$ python -q
>>> import numpy as np
>>> np.set_printoptions(precision=3, suppress=True, linewidth=140, sign=" ")
>>> m1 = np.load("m.npy")
>>> print(m1)
[[18.   0.2]
 [ 6.   1.5]
 [42.  -0.1]
 [12.   0.1]]
>>> # column 0 is much longer than the rest
>>> U, sig, Vh = np.linalg.svd(m1)
>>> print(np.argmax(sig[:-1] / (sig[1:] + 1e-6)) + 1)
1
>>> print(sig)
[ 47.624   1.506]
>>> A2 = U[:, :1] @ np.diag(sig[:1]) @ Vh[:1]
>>> print(np.round(np.linalg.norm(m1 - A2, 2), 3), round(float(sig[1]), 3))
1.506 1.506
>>> print(A2)
[[ 18.001   0.076]
 [  6.006   0.025]
 [ 41.999   0.178]
 [ 12.      0.051]]
>>> print(np.linalg.matrix_rank(m1, rtol=0.05))
1
>>> U, sig, Vh = np.linalg.svd(A2)
>>> V = Vh[:(sig > 1e-8).sum()]
>>> rng = np.random.default_rng(13208)
>>> x0 = A2[3] + 2 * A2[0] + rng.integers(2) * np.eye(2)[0]
>>> print(x0)
[ 49.001   0.203]
>>> print(np.round(np.diag(V.T @ V), 3) + 0)
[ 1.  0.]
>>> print(np.round(V.T @ V, 3) + 0)
[[ 1.     0.004]
 [ 0.004  0.   ]]
>>> print(round(np.linalg.norm(x0 - V.T @ V @ x0), 3))
0.004
>>> print(np.linalg.matrix_rank(np.vstack([A2, x0])))
2
>>> A2 = m1 / np.sqrt((m1 ** 2).mean(axis=1, keepdims=True))
>>> print(np.linalg.matrix_rank(A2) == np.linalg.matrix_rank(m1))
True
>>> print(np.linalg.norm(A2, axis=1))
[ 1.414  1.414  1.414  1.414]
>>> print(A2[3])
[ 1.414  0.012]
>>> print(np.linalg.matrix_rank(m1 - m1.mean(axis=1, keepdims=True)))
1
>>> x0 = np.array([0, 1])
>>> y = m1 @ x0
>>> print(np.round(np.linalg.solve(m1.T @ m1, m1.T @ y), 3) + 0)
[ 0.  1.]
>>> y = y + 0.05 * rng.normal(size=4)
>>> print(y)
[ 0.238  1.491 -0.128  0.023]
>>> b, *_ = np.linalg.lstsq(m1, y)
>>> print(np.round(m1.T @ (y - m1 @ b), 3) + 0)
[ 0.  0.]
>>> print(b)
[-0.001  0.998]
>>> J = np.load("block17.npy")
>>> print(J)
[[ 0 -2  1  2]
 [ 2  0 -3 -1]
 [-1  3  0  0]
 [-2  1  0  0]]
>>> A2 = np.array([[1, -5], [8, -7], [-8, -8], [4, 4]])
>>> print(np.einsum("ik,kj->ji", J, A2))
[[-16  22  23   6]
 [ 14  10 -16   3]]
>>> print(np.vstack([J, A2.T]).shape)
(6, 4)
>>> print(np.linalg.matrix_rank(J @ A2))
2
>>> print(np.einsum("ij->j", J))
[-1  2 -2  1]
>>> print(np.einsum("ik,kj->ij", J, A2))
[[-16  14]
 [ 22  10]
 [ 23 -16]
 [  6   3]]
>>> print(J @ A2)
[[-16  14]
 [ 22  10]
 [ 23 -16]
 [  6   3]]
>>> A2 = J / np.linalg.norm(J, axis=1, keepdims=True)
>>> cov = A2 @ A2.T
>>> print(cov[0])
[ 1.    -0.445 -0.632 -0.298]
>>> W = np.array([[2, -2, -2], [-1, -1, 3], [-4, -4, 3], [2, 5, 2]])
>>> b = np.array([1, 0, -2])
>>> H = np.maximum(J @ W + b, 0)
>>> print(H)
[[  3   8   0]
 [ 15   3   0]
 [  0   0   9]
 [  0   3   5]]
>>> Z = np.array([[0, -1, -2], [-3, -1, -2], [2, 2, -2]])
>>> print(W @ Z)
[[  2  -4   4]
 [  9   8  -2]
 [ 18  14  10]
 [-11  -3 -18]]
>>> print(H @ Z)
[[-24 -11 -22]
 [ -9 -18 -36]
 [ 18  18 -18]
 [  1   7 -16]]
>>> A2 = np.c_[H[:, :1] @ np.array([[6]]), np.array([2, 1, 2, 1])]
>>> print(A2)
[[ 18   2]
 [ 90   1]
 [  0   2]
 [  0   1]]
>>> print(np.linalg.matrix_rank(A2))
2
>>> A = np.load("x.npy")
>>> print(A)
[[ 0  1  1]
 [ 1  0  1]
 [ 1  1  0]]
>>> # equal to its transpose
>>> u = np.array([2, 0])
>>> print(np.cross(A[2, :3], A[1, :3]))
[ 1 -1 -1]
>>> print(np.polyval(u, A[2]))
[ 2  2  0]
>>> ev, V = np.linalg.eigh(A)
>>> print((ev > 1e-8).sum(), (ev < -1e-8).sum())
1 2
>>> print(ev)
[-1. -1.  2.]
>>> print(ev.sum(), np.trace(A))
0.0 0
>>> print(np.round(V @ np.diag(ev) @ V.T, 3) + 0)
[[ 0.  1.  1.]
 [ 1.  0.  1.]
 [ 1.  1.  0.]]
>>> print(np.linalg.eigvalsh(A + 2 * np.eye(3)))
[ 1.  1.  4.]
>>> print(np.linalg.svd(A, compute_uv=False))
[ 2.  1.  1.]
>>> U, sig, Vh = np.linalg.svd(A, full_matrices=False)
>>> print(round(float(np.sqrt((sig ** 2).sum())), 3), np.round(np.linalg.norm(A), 3))
2.449 2.449
>>> print(np.abs(U[:, 0]).round(6).argmax())
0
>>> print((sig > 1e-8).sum())
3
>>> print(np.round(U.T @ U, 3) + 0)
[[ 1.  0.  0.]
 [ 0.  1.  0.]
 [ 0.  0.  1.]]
>>> print(np.allclose(U * sig @ Vh, A))
True
>>> print(np.cumsum(sig ** 2) / np.sum(sig ** 2))
[ 0.667  0.833  1.   ]
